$ ipython --no-banner

In [1]: import numpy as np

In [2]: np.set_printoptions(precision=1, suppress=True, linewidth=140)

In [3]: E = np.array([[-0.3, 0.8, 0.3],
   ...:     [0.5, 0.3, 1.1],
   ...:     [-1.3, -0.4, -0.9],
   ...:     [1.9, -0.2, -0.4],
   ...:     [0.1, -1.6, -0.3],
   ...:     [0.8, 1.5, -0.7],
   ...:     [-1.1, 0.7, -0.4],
   ...:     [0.1, 1.2, -1.1],
   ...:     [-0.2, -0.3, 0.7],
   ...:     [-0.2, 0.5, 0.7],
   ...:     [-0.1, 1.0, -1.9],
   ...:     [-0.2, 1.5, -0.6],
   ...:     [0.6, 2.3, 0.5],
   ...:     [1.5, 1.9, 0.0],
   ...:     [0.6, 0.7, 0.9],
   ...:     [-1.2, -0.4, 0.1],
   ...:     [1.3, -1.4, 1.0],
   ...:     [-0.5, -1.7, -0.6]])

In [4]: E[17] *= 10

In [5]: E
Out[5]: 
array([[ -0.3,   0.8,   0.3],
       [  0.5,   0.3,   1.1],
       [ -1.3,  -0.4,  -0.9],
       [  1.9,  -0.2,  -0.4],
       [  0.1,  -1.6,  -0.3],
       [  0.8,   1.5,  -0.7],
       [ -1.1,   0.7,  -0.4],
       [  0.1,   1.2,  -1.1],
       [ -0.2,  -0.3,   0.7],
       [ -0.2,   0.5,   0.7],
       [ -0.1,   1. ,  -1.9],
       [ -0.2,   1.5,  -0.6],
       [  0.6,   2.3,   0.5],
       [  1.5,   1.9,   0. ],
       [  0.6,   0.7,   0.9],
       [ -1.2,  -0.4,   0.1],
       [  1.3,  -1.4,   1. ],
       [ -5. , -17. ,  -6. ]])

In [6]: # row 17 dominates

In [7]: cen = (E - E.mean(axis=0)) / E.std(axis=0)

In [8]: cen.std(axis=0)
Out[8]: array([1., 1., 1.])

In [9]: np.argwhere(np.abs(cen) > 2)
Out[9]: 
array([[17,  0],
       [17,  1],
       [17,  2]])

In [10]: b = np.linalg.lstsq(np.delete(cen, 1, axis=1), cen[:, 1])[0]

In [11]: round(1 - np.var(cen[:, 1] - np.delete(cen, 1, axis=1) @ b), 1)
Out[11]: np.float64(0.7)

In [12]: np.abs(b).argmax()
Out[12]: np.int64(1)

In [13]: E.sum(axis=0)
Out[13]: array([-2.2, -8.9, -7. ])

In [14]: E - E[0]
Out[14]: 
array([[  0. ,   0. ,   0. ],
       [  0.8,  -0.5,   0.8],
       [ -1. ,  -1.2,  -1.2],
       [  2.2,  -1. ,  -0.7],
       [  0.4,  -2.4,  -0.6],
       [  1.1,   0.7,  -1. ],
       [ -0.8,  -0.1,  -0.7],
       [  0.4,   0.4,  -1.4],
       [  0.1,  -1.1,   0.4],
       [  0.1,  -0.3,   0.4],
       [  0.2,   0.2,  -2.2],
       [  0.1,   0.7,  -0.9],
       [  0.9,   1.5,   0.2],
       [  1.8,   1.1,  -0.3],
       [  0.9,  -0.1,   0.6],
       [ -0.9,  -1.2,  -0.2],
       [  1.6,  -2.2,   0.7],
       [ -4.7, -17.8,  -6.3]])

In [15]: np.abs(E).max()
Out[15]: np.float64(17.0)

In [16]: np.linalg.matrix_rank(E)
Out[16]: np.int64(3)

In [17]: E.sum(axis=1)
Out[17]: array([  0.8,   1.9,  -2.6,   1.3,  -1.8,   1.6,  -0.8,   0.2,   0.2,   1. ,  -1. ,   0.7,   3.4,   3.4,   2.2,  -1.5,   0.9, -28. ])

In [18]: np.diff(E, axis=0)
Out[18]: 
array([[  0.8,  -0.5,   0.8],
       [ -1.8,  -0.7,  -2. ],
       [  3.2,   0.2,   0.5],
       [ -1.8,  -1.4,   0.1],
       [  0.7,   3.1,  -0.4],
       [ -1.9,  -0.8,   0.3],
       [  1.2,   0.5,  -0.7],
       [ -0.3,  -1.5,   1.8],
       [  0. ,   0.8,   0. ],
       [  0.1,   0.5,  -2.6],
       [ -0.1,   0.5,   1.3],
       [  0.8,   0.8,   1.1],
       [  0.9,  -0.4,  -0.5],
       [ -0.9,  -1.2,   0.9],
       [ -1.8,  -1.1,  -0.8],
       [  2.5,  -1. ,   0.9],
       [ -6.3, -15.6,  -7. ]])

In [19]: np.linalg.svd(E, compute_uv=False)
Out[19]: array([19.3,  4.1,  3.2])

In [20]: E.mean(axis=0)
Out[20]: array([-0.1, -0.5, -0.4])

In [21]: W2 = np.array([[2, 5, -8], [-4, -5, 5], [3, 6, -8]])

In [22]: rng = np.random.default_rng(1602)

In [23]: data = (rng.random((11, 3)) < 0.25) @ W2

In [24]: data
Out[24]: 
array([[ -4,  -5,   5],
       [  2,   5,  -8],
       [  0,   0,   0],
       [ -4,  -5,   5],
       [ -4,  -5,   5],
       [  2,   5,  -8],
       [  0,   0,   0],
       [  2,   5,  -8],
       [  0,   0,   0],
       [  1,   6, -11],
       [  0,   0,   0]])

In [25]: Uu, sigma, VT = np.linalg.svd(data)

In [26]: sigma
Out[26]: array([24.7,  5.1,  0.2])

In [27]: A2 = Uu[:, :2] @ np.diag(sigma[:2]) @ VT[:2]

In [28]: np.linalg.matrix_rank(data, rtol=0.05)
Out[28]: np.int64(2)

In [29]: np.linalg.matrix_rank(A2)
Out[29]: np.int64(2)

In [30]: A2
Out[30]: 
array([[ -4. ,  -5. ,   5. ],
       [  2. ,   5.1,  -8. ],
       [  0. ,   0. ,   0. ],
       [ -4. ,  -5. ,   5. ],
       [ -4. ,  -5. ,   5. ],
       [  2. ,   5.1,  -8. ],
       [  0. ,   0. ,   0. ],
       [  2. ,   5.1,  -8. ],
       [  0. ,   0. ,   0. ],
       [  1.1,   5.9, -11. ],
       [  0. ,   0. ,   0. ]])

In [31]: round(np.linalg.norm(data - A2) / np.linalg.norm(data), 1)
Out[31]: np.float64(0.0)

In [32]: arr = np.load("data.npy")

In [33]: arr
Out[33]: 
array([[1, 2, 0],
       [0, 1, 0],
       [0, 0, 0]])

In [34]: # rank 2

In [35]: u = np.array([1, 1])

In [36]: np.convolve(arr[0], u)
Out[36]: array([1, 3, 2, 0])

In [37]: np.cross(arr[0, :3], arr[1, :3])
Out[37]: array([0, 0, 1])

In [38]: np.array([np.convolve(row, u, "same") for row in arr])
Out[38]: 
array([[1, 3, 2],
       [0, 1, 1],
       [0, 0, 0]])

In [39]: x0 = np.array([-2, -3, 1])

In [40]: arr @ np.eye(3)[2]
Out[40]: array([0., 0., 0.])

In [41]: arr * x0
Out[41]: 
array([[-2, -6,  0],
       [ 0, -3,  0],
       [ 0,  0,  0]])

In [42]: (arr @ x0).argmax()
Out[42]: np.int64(2)

In [43]: arr @ (2 * x0)
Out[43]: array([-16,  -6,   0])

In [44]: np.linalg.norm(arr @ x0) <= np.linalg.norm(arr, 2) * np.linalg.norm(x0) + 1e-9
Out[44]: np.True_

In [45]: (arr * x0).sum(axis=1)
Out[45]: array([-8, -3,  0])

In [46]: arr @ arr
Out[46]: 
array([[1, 4, 0],
       [0, 1, 0],
       [0, 0, 0]])

In [47]: np.linalg.matrix_power(arr - np.diag(np.diag(arr)), 3)
Out[47]: 
array([[0, 0, 0],
       [0, 0, 0],
       [0, 0, 0]])

In [48]: np.linalg.matrix_rank(arr - arr[0, 0] * np.eye(3))
Out[48]: np.int64(2)

In [49]: A2 = np.array([[2, 2, 2], [2, 0, -2]])

In [50]: W2 = np.kron(A2, arr)

In [51]: W2.shape
Out[51]: (6, 9)

In [52]: np.linalg.matrix_rank(W2)
Out[52]: np.int64(4)

In [53]: round(float(np.linalg.norm(W2, 2)), 1), np.round(np.linalg.norm(A2, 2) * np.linalg.norm(arr, 2), 1)
Out[53]: (8.4, np.float64(8.4))

In [54]: X = np.load("m.npy")

In [55]: X
Out[55]: 
array([[1.1, 3. , 2. ],
       [3. , 1.1, 3. ],
       [1. , 3. , 2.1]])

In [56]: round(np.linalg.norm(X[1] - X[0]), 1)
Out[56]: np.float64(2.9)

In [57]: np.linalg.norm(X, axis=0)
Out[57]: array([3.3, 4.4, 4.2])

In [58]: round(np.linalg.norm(X) ** 2 / np.linalg.norm(X, 2) ** 2, 1)
Out[58]: np.float64(1.1)

In [59]: np.linalg.norm(X, axis=1).argmax()
Out[59]: np.int64(1)

In [60]: np.round(np.linalg.norm(X, 2), 1)
Out[60]: np.float64(6.5)

In [61]: np.round(np.linalg.norm(X, "nuc"), 1)
Out[61]: np.float64(8.9)

In [62]: np.linalg.norm(X, axis=1)
Out[62]: array([3.8, 4.4, 3.8])

In [63]: u = np.array([2, -4, -3])

In [64]: np.convolve(X[0], u)
Out[64]: array([  2.2,   1.6, -11.3, -17. ,  -6. ])

In [65]: np.polyval(u, X[0])
Out[65]: array([-5.,  3., -3.])

In [66]: A2 = np.array([[8, 7], [3, 5], [-3, -6]])

In [67]: np.linalg.matrix_rank(np.vstack([X, A2.T]))
Out[67]: np.int64(3)

In [68]: np.einsum("ik,kj->ji", X, A2)
Out[68]: 
array([[11.8, 18.3, 10.7],
       [10.7,  8.5,  9.4]])

In [69]: X @ A2
Out[69]: 
array([[11.8, 10.7],
       [18.3,  8.5],
       [10.7,  9.4]])

In [70]: np.linalg.matrix_rank(X @ A2)
Out[70]: np.int64(2)

In [71]: np.einsum("ij,ij->i", X, X)
Out[71]: array([14.2, 19.2, 14.4])

In [72]: np.vstack([X, A2.T]).shape
Out[72]: (5, 3)

In [73]: np.einsum("ik,kj->ij", X, A2)
Out[73]: 
array([[11.8, 10.7],
       [18.3,  8.5],
       [10.7,  9.4]])

In [74]: W2 = np.array([[1, 3, 0], [0, 2, 0], [3, 0, 2]])

In [75]: J = (rng.random((24, 3)) < 0.25) @ W2

In [76]: J
Out[76]: 
array([[0, 0, 0],
       [1, 3, 0],
       [0, 0, 0],
       [4, 3, 2],
       [1, 3, 0],
       [0, 2, 0],
       [0, 2, 0],
       [3, 0, 2],
       [0, 0, 0],
       [0, 0, 0],
       [3, 0, 2],
       [0, 0, 0],
       [0, 2, 0],
       [0, 2, 0],
       [0, 0, 0],
       [3, 0, 2],
       [0, 2, 0],
       [1, 3, 0],
       [1, 3, 0],
       [0, 0, 0],
       [3, 0, 2],
       [3, 0, 2],
       [0, 0, 0],
       [4, 5, 2]])

In [77]: # row 2 repeats row 0

In [78]: proj = J @ np.linalg.solve(J.T @ J, J.T)

In [79]: np.allclose(proj @ proj, proj)
Out[79]: True

In [80]: np.round(np.trace(proj), 1)
Out[80]: np.float64(3.0)

In [81]: np.diag(proj)
Out[81]: array([0. , 0.2, 0. , 0.2, 0.2, 0.2, 0.2, 0.2, 0. , 0. , 0.2, 0. , 0.2, 0.2, 0. , 0.2, 0.2, 0.2, 0.2, 0. , 0.2, 0.2, 0. , 0.3])

In [82]: np.round(proj @ J[:, 0], 1) + 0
Out[82]: array([0., 1., 0., 4., 1., 0., 0., 3., 0., 0., 3., 0., 0., 0., 0., 3., 0., 1., 1., 0., 3., 3., 0., 4.])

In [83]: z = J[:, 0] > np.median(J[:, 0])

In [84]: u = J[z].mean(axis=0) - J[~z].mean(axis=0)

In [85]: u
Out[85]: array([2.5, 1. , 1.3])

In [86]: ((J - J.mean(axis=0)) @ u > 0).astype(int)
Out[86]: array([0, 1, 0, 1, 1, 0, 0, 1, 0, 0, 1, 0, 0, 0, 0, 1, 0, 1, 1, 0, 1, 1, 0, 1])

In [87]: np.argsort(-np.abs(u).round(6), kind="stable")
Out[87]: array([0, 2, 1])

In [88]: Uu, sigma, VT = np.linalg.svd(J)

In [89]: sigma
Out[89]: array([12.1,  7.3,  0.7])

In [90]: A2 = Uu[:, :2] @ np.diag(sigma[:2]) @ VT[:2]

In [91]: np.linalg.matrix_rank(A2)
Out[91]: np.int64(2)

In [92]: round(float(np.abs(J - A2).max()), 1)
Out[92]: 0.2

In [93]: np.linalg.matrix_rank(J, rtol=0.05)
Out[93]: np.int64(3)

In [94]: A2 = np.array([[-1, 3, 1], [-1, 3, 0], [3, -1, -1]])

In [95]: A2[-1] = A2[0]

In [96]: K = A2 + 0.1 * np.eye(3)

In [97]: K
Out[97]: 
array([[-0.9,  3. ,  1. ],
       [-1. ,  3.1,  0. ],
       [-1. ,  3. ,  1.1]])

In [98]: # column 1 is much longer than the rest

In [99]: [round(float(x), 1) for x in np.linalg.svd(K, compute_uv=False)[:3]]
Out[99]: [5.6, 0.9, 0.1]

In [100]: round(np.linalg.norm(K, 2) / np.linalg.norm(K), 1)
Out[100]: np.float64(1.0)

In [101]: z = rng.permutation(3)

In [102]: A2 = K[:, z] * rng.choice([-1, 1], 3)

In [103]: A2
Out[103]: 
array([[-1. ,  3. ,  0.9],
       [-0. ,  3.1,  1. ],
       [-1.1,  3. ,  1. ]])

In [104]: Uu, _, VT = np.linalg.svd(K.T @ A2)

In [105]: np.round(Uu @ VT, 1) + 0
Out[105]: 
array([[ 0.,  0., -1.],
       [ 0.,  1.,  0.],
       [-1.,  0.,  0.]])

In [106]: np.round(np.linalg.lstsq(K, A2)[0], 1) + 0
Out[106]: 
array([[ 0.,  0., -1.],
       [ 0.,  1.,  0.],
       [-1.,  0.,  0.]])

In [107]: round(np.log10(np.linalg.cond(A2)))
Out[107]: 2

In [108]: np.round(np.linalg.norm(A2, 2) / np.linalg.norm(A2), 1)
Out[108]: np.float64(1.0)

In [109]: np.round(np.abs(np.linalg.svd(A2)[2][-1]), 1) + 0
Out[109]: array([0. , 0.3, 1. ])

In [110]: Q = K.astype(float).copy()

In [111]: for j in range(3):
     ...:     Q[:, j] -= Q[:, :j] @ (Q[:, :j].T @ Q[:, j])
     ...:     Q[:, j] /= np.linalg.norm(Q[:, j])
     ...: 

In [112]: np.round(Q.T @ K, 1) + 0
Out[112]: 
array([[ 1.7, -5.2, -1.2],
       [ 0. ,  0.2,  0.2],
       [ 0. ,  0. ,  0.9]])

In [113]: m1 = np.load("out19.npy")

In [114]: m1
Out[114]: 
array([[-3,  0, -5],
       [ 0,  6,  0],
       [-9,  0,  7]])

In [115]: Q, R = np.linalg.qr(m1)

In [116]: Q @ R
Out[116]: 
array([[-3.,  0., -5.],
       [ 0.,  6.,  0.],
       [-9.,  0.,  7.]])

In [117]: feats = np.loadtxt("layer9.csv", delimiter=",")

In [118]: feats
Out[118]: 
array([[  8.,  16.,   2.],
       [  8.,  16.,   2.],
       [  8.,  16.,   2.],
       [ -8., -16.,  -2.]])

In [119]: ang = np.radians(15)

In [120]: R = np.eye(3)

In [121]: R[2, 2] = R[0, 0] = np.cos(ang)

In [122]: R[2, 0], R[0, 2] = -np.sin(ang), np.sin(ang)

In [123]: R
Out[123]: 
array([[ 1. ,  0. ,  0.3],
       [ 0. ,  1. ,  0. ],
       [-0.3,  0. ,  1. ]])

In [124]: A2 = feats @ R.T

In [125]: np.round(np.linalg.det(R), 1), round(float(np.trace(R)), 1)
Out[125]: (np.float64(1.0), 2.9)

In [126]: np.allclose(np.linalg.norm(feats, axis=1), np.linalg.norm(A2, axis=1))
Out[126]: True

In [127]: np.round(np.linalg.svd(feats, compute_uv=False), 1) + 0, np.round(np.linalg.svd(A2, compute_uv=False), 1) + 0
Out[127]: (array([36.,  0.,  0.]), array([36.,  0.,  0.]))

In [128]: np.abs(A2 - feats).max(axis=0)
Out[128]: array([0.2, 0. , 2.1])

In [129]: np.round(R @ R.T, 1) + 0
Out[129]: 
array([[1., 0., 0.],
       [0., 1., 0.],
       [0., 0., 1.]])

In [130]: np.linalg.norm(R, axis=0)
Out[130]: array([1., 1., 1.])

In [131]: np.linalg.pinv(R)
Out[131]: 
array([[ 1. ,  0. , -0.3],
       [ 0. ,  1. ,  0. ],
       [ 0.3,  0. ,  1. ]])
